$ python3 -q
>>> import numpy as np
>>> np.set_printoptions(suppress=True, linewidth=160)
>>> rd = lambda a: np.round(a, 1) + 0
>>> data = np.loadtxt("dump.csv", delimiter=",")
>>> print(data)
[[ 4. -4.  2. -4.  1.]
 [ 2. -3.  1.  1.  0.]
 [-3.  4.  0. -4.  3.]
 [ 0. -3. -3.  5.  1.]
 [ 0.  1.  2.  0.  5.]]
>>> print(np.allclose(data @ data.T, data.T @ data))
False
>>> print(np.allclose(data, data.T))
False
>>> print(rd(np.sort(np.abs(np.linalg.eigvals(data)))))
[2.1 2.1 3.1 5.5 6.2]
>>> print(np.einsum("ij,ji->", data, data))
85.0
>>> print(np.kron(np.eye(2, dtype=int), data))
[[ 4. -4.  2. -4.  1.  0. -0.  0. -0.  0.]
 [ 2. -3.  1.  1.  0.  0. -0.  0.  0.  0.]
 [-3.  4.  0. -4.  3. -0.  0.  0. -0.  0.]
 [ 0. -3. -3.  5.  1.  0. -0. -0.  0.  0.]
 [ 0.  1.  2.  0.  5.  0.  0.  0.  0.  0.]
 [ 0. -0.  0. -0.  0.  4. -4.  2. -4.  1.]
 [ 0. -0.  0.  0.  0.  2. -3.  1.  1.  0.]
 [-0.  0.  0. -0.  0. -3.  4.  0. -4.  3.]
 [ 0. -0. -0.  0.  0.  0. -3. -3.  5.  1.]
 [ 0.  0.  0.  0.  0.  0.  1.  2.  0.  5.]]
>>> print(rd(np.linalg.eigvals(data)))
[-1.9+0.8j -1.9-0.8j  3.1+0.j   6.2+0.j   5.5+0.j ]
>>> print(rd(np.poly(data)))
[   1.  -11.   18.  102. -107. -462.]
>>> print(rd(np.linalg.eigvals(data).sum().real))
11.0
>>> u = np.array([1, 2, 0, 2, 1])
>>> Y = data + np.outer(u, np.eye(5)[1])
>>> print(np.linalg.matrix_rank(np.linalg.inv(Y) - np.linalg.inv(data), tol=1e-8))
1
>>> print(Y)
[[ 4. -3.  2. -4.  1.]
 [ 2. -1.  1.  1.  0.]
 [-3.  4.  0. -4.  3.]
 [ 0. -1. -3.  5.  1.]
 [ 0.  2.  2.  0.  5.]]
>>> vals, vecs = np.linalg.eig(Y)
>>> print(rd(Y @ vecs[:, 0] - vals[0] * vecs[:, 0]))
[0. 0. 0. 0. 0.]
>>> print(rd(np.sort(np.linalg.eigvals(np.linalg.inv(Y)))))
[-0.4  0.2  0.2  0.3  0.8]
>>> print(rd(np.sort(np.linalg.eigvals(Y @ Y))))
[ 1.5  7.8 10.4 25.  40.2]
>>> M = np.load("arr.npy")
>>> print(rd(M))
[[ 1.6 -1.5 -1.3 -1.6]
 [ 2.  -0.7  0.5  2.1]
 [ 1.3  1.1  2.1 -1.4]
 [ 1.   2.3 -1.7  0.2]]
>>> print(rd(np.linalg.pinv(M)))
[[ 0.2  0.2  0.1  0.1]
 [-0.2 -0.1  0.1  0.3]
 [-0.1  0.1  0.2 -0.2]
 [-0.2  0.2 -0.2  0. ]]
>>> print(rd(M.T @ M))
[[9. 0. 0. 0.]
 [0. 9. 0. 0.]
 [0. 0. 9. 0.]
 [0. 0. 0. 9.]]
>>> print(rd(np.linalg.norm(M, 1)), rd(np.linalg.norm(M, np.inf)))
5.8 6.0
>>> U, sig, Vt = np.linalg.svd(M, full_matrices=False)
>>> print(rd(Vt @ Vt.T))
[[1. 0. 0. 0.]
 [0. 1. 0. 0.]
 [0. 0. 1. 0.]
 [0. 0. 0. 1.]]
>>> print(rd(sig))
[3. 3. 3. 3.]
>>> print((sig > 1e-8).sum())
4
>>> print(U.shape, sig.shape, Vt.shape)
(4, 4) (4,) (4, 4)
>>> print(rd(U.T @ M @ Vt.T))
[[3. 0. 0. 0.]
 [0. 3. 0. 0.]
 [0. 0. 3. 0.]
 [0. 0. 0. 3.]]
>>> print(np.allclose(U * sig @ Vt, M))
True
>>> q, vecs = np.linalg.qr(M[:, :2])[0], np.linalg.qr(M[:, 2:])[0]
>>> sig = np.linalg.svd(q.T @ vecs, compute_uv=False)
>>> print(rd(sig))
[0. 0.]
>>> print(rd(np.linalg.norm(q @ q.T - vecs @ vecs.T, 2)))
1.0
>>> print((sig > 0.9).sum())
0
>>> u = np.array([0, 2, 3, 6])
>>> Y = M + np.outer(u, np.eye(4)[0])
>>> print(rd(np.linalg.det(Y) / np.linalg.det(M)), rd(1 + np.linalg.solve(M, u)[0]))
2.5 2.5
>>> print(rd(Y))
[[ 1.6 -1.5 -1.3 -1.6]
 [ 4.  -0.7  0.5  2.1]
 [ 4.3  1.1  2.1 -1.4]
 [ 7.   2.3 -1.7  0.2]]
>>> A = np.load("sample19.npy")
>>> print(rd(A))
[[ 3.2  6.3 -6.7  2.3]
 [-2.6  1.4 -6.4 -7.1]
 [ 2.7 -1.2  6.3  7.2]
 [ 0.6 -3.8  8.   4.6]
 [-0.3 -4.7  8.2  3.2]
 [ 1.9  5.9 -7.9 -0.4]
 [ 4.7  3.3  0.9  8.1]
 [-4.3 -2.1 -2.7 -8.4]
 [-2.9 -6.2  7.1 -1.6]
 [ 1.2 -3.1  7.6  5.5]
 [-2.3  1.8 -6.7 -6.8]
 [ 4.7  5.1 -2.3  6.8]
 [-1.2  3.2 -7.6 -5.5]
 [ 2.6  6.1 -7.4  0.9]
 [ 1.6  5.7 -8.  -1. ]
 [ 2.7  6.2 -7.3  1.2]
 [ 3.5  0.3  4.8  8. ]]
>>> Y = np.array([[2, 8], [6, 4], [5, 8], [0, 4]])
>>> print(np.linalg.matrix_rank(np.vstack([A, Y.T])))
4
>>> print(np.linalg.matrix_rank(A @ Y))
2
>>> X = np.load("a.npy")
>>> print(X)
[[ 2  3  4  5  6]
 [ 7  8  9 10 11]
 [12 13 14 15 16]
 [17 18 19 20 21]]
>>> # rows and columns are dependent
>>> rng = np.random.default_rng(247980)
>>> Y = X + rng.integers(-2, 3, (4, 2)) @ rng.integers(-2, 3, (2, 5))
>>> print(Y)
[[ 1  1  5  5  6]
 [ 6  8 10  6 11]
 [10  7 16 19 16]
 [19 24 17 16 21]]
>>> print(np.abs(Y - X).sum(axis=1))
[ 4  6 14 14]
>>> print(np.linalg.matrix_rank(Y - X, tol=1e-8))
2
